$ ipython --no-banner

In [1]: import numpy as np

In [2]: np.set_printoptions(precision=4, suppress=True, linewidth=200, legacy="1.25")

In [3]: M2 = np.array([[2, -1], [0, -1], [1, -1]])

In [4]: M = np.kron(np.eye(3, dtype=int), M2)

In [5]: M
Out[5]: 
array([[ 2, -1,  0,  0,  0,  0],
       [ 0, -1,  0,  0,  0,  0],
       [ 1, -1,  0,  0,  0,  0],
       [ 0,  0,  2, -1,  0,  0],
       [ 0,  0,  0, -1,  0,  0],
       [ 0,  0,  1, -1,  0,  0],
       [ 0,  0,  0,  0,  2, -1],
       [ 0,  0,  0,  0,  0, -1],
       [ 0,  0,  0,  0,  1, -1]])

In [6]: np.round(np.linalg.norm(M, 1), 4), np.round(np.linalg.norm(M, np.inf), 4)
Out[6]: (3.0, 3.0)

In [7]: np.linalg.norm(M, axis=1).argmax()
Out[7]: 0

In [8]: round(np.linalg.norm(M) ** 2 / np.linalg.norm(M, 2) ** 2, 4)
Out[8]: 3.3509

In [9]: np.round(np.linalg.norm(M, "nuc"), 4)
Out[9]: 10.7745

In [10]: Q, vecs = np.linalg.qr(M[:, :5])[0], np.linalg.qr(M[:, 5:])[0]

In [11]: s = np.linalg.svd(Q.T @ vecs, compute_uv=False)

In [12]: round(np.linalg.norm(Q @ Q.T - vecs @ vecs.T, 2), 4)
Out[12]: 1.0

In [13]: mat = np.load("mat.npy")

In [14]: mat
Out[14]: 
array([[  5.4658,   1.9969,  -4.63  ,  -4.662 ],
       [ -2.1375,   4.8613,   2.5399,   6.8933],
       [-12.0478,  -8.9435,  -5.614 ,   0.3822],
       [ 14.0204,   7.3751,  -1.6837,  -0.0775],
       [  6.4695,  -4.4903,   0.5798,   5.6712],
       [  5.5404,  -2.0647,  -0.785 ,  -2.5768],
       [  9.9672,  -1.2525,  -2.3503,   9.6819],
       [  3.5468,   4.6944,  -0.2763,  -7.8976],
       [  4.5748,  -9.1027,   1.1812,   9.8502],
       [-15.7712,  11.35  ,  -5.9045, -13.1154],
       [ 10.3338,   3.9921,   0.5475,  -5.0991],
       [ -2.1592,  -4.4762,  -2.3886, -15.8574],
       [  7.9837,   4.974 ,   1.9757,   0.5888],
       [ -6.3931,  -9.3826,   1.1126,   0.731 ],
       [  8.1024,  -5.3308,  -1.5851,   5.4821],
       [ -4.8449,   6.5721,  -3.8288,  -4.5401],
       [ -3.7031,   4.9234,  -1.7723,  -6.8498],
       [  6.6508,   0.1648,   4.9259,   9.3219],
       [ 13.4732,  -7.7878,   3.2113,   3.5014],
       [ -5.7467,  -0.4658,   4.2611,  -0.1484],
       [ 17.6873,   4.6214,  -0.8227,   5.3131],
       [ -5.2136,   2.2319,  -5.2414,  -1.1469],
       [-13.5786,   1.7498,  -1.8769,  -5.3526],
       [ -0.1695,   7.3827,  -4.5225,   2.1572],
       [ -3.45  ,   0.4553,   2.8304,  -7.9965],
       [ -5.812 , -13.0408,   7.6501,   2.0492],
       [ -8.9372,  -0.1287,   2.6838,   1.5479],
       [  9.2977,   1.4306,  -1.9093,  13.5918],
       [ -1.8511,   4.5434,  -7.7373,  -3.6412],
       [ -8.9915,   4.2477,   3.2012,  -6.7935],
       [ -9.0398,   8.1899,  -8.3197,   1.4565],
       [ -4.2126,   7.9469,  -6.7305,  -2.6065],
       [  4.9136,  -6.4899,   2.8392,   5.7629],
       [ -8.8583,  14.5806,  -5.6474,  -6.7708],
       [ -9.1093,   4.8026,   5.6001,  -8.7431],
       [ 11.7643,  -3.4434,   2.5856,   3.1747],
       [  4.7541,   7.0807,  -0.1507,   1.8647],
       [  2.0758,  -3.6598,  -2.3069,  -5.596 ],
       [  7.7855, -11.0172,  -1.1853,   4.0172]])

In [15]: z = mat[:, 2] > np.median(mat[:, 2])

In [16]: u = mat[z].mean(axis=0) - mat[~z].mean(axis=0)

In [17]: z.astype(int)
Out[17]: array([0, 1, 0, 0, 1, 1, 0, 1, 1, 0, 1, 0, 1, 1, 0, 0, 0, 1, 1, 1, 0, 0, 0, 0, 1, 1, 1, 0, 0, 1, 0, 0, 1, 0, 1, 1, 1, 0, 0])

In [18]: u
Out[18]: array([ 1.9012, -3.6225,  6.2509,  2.0226])

In [19]: round((((mat - mat.mean(axis=0)) @ u > 0) == z).mean(), 4)
Out[19]: 0.7692

In [20]: Q, R = np.linalg.qr(mat)

In [21]: R
Out[21]: 
array([[-52.3418,   7.9184,  -4.4116, -20.6378],
       [  0.    , -39.5499,  10.1108,  10.9321],
       [  0.    ,   0.    ,  21.5973,   1.4113],
       [  0.    ,   0.    ,   0.    ,  32.619 ]])

In [22]: np.abs(np.diag(R))
Out[22]: array([52.3418, 39.5499, 21.5973, 32.619 ])

In [23]: Q.shape, R.shape
Out[23]: ((39, 4), (4, 4))

In [24]: np.round(Q.T @ Q, 4) + 0
Out[24]: 
array([[1., 0., 0., 0.],
       [0., 1., 0., 0.],
       [0., 0., 1., 0.],
       [0., 0., 0., 1.]])
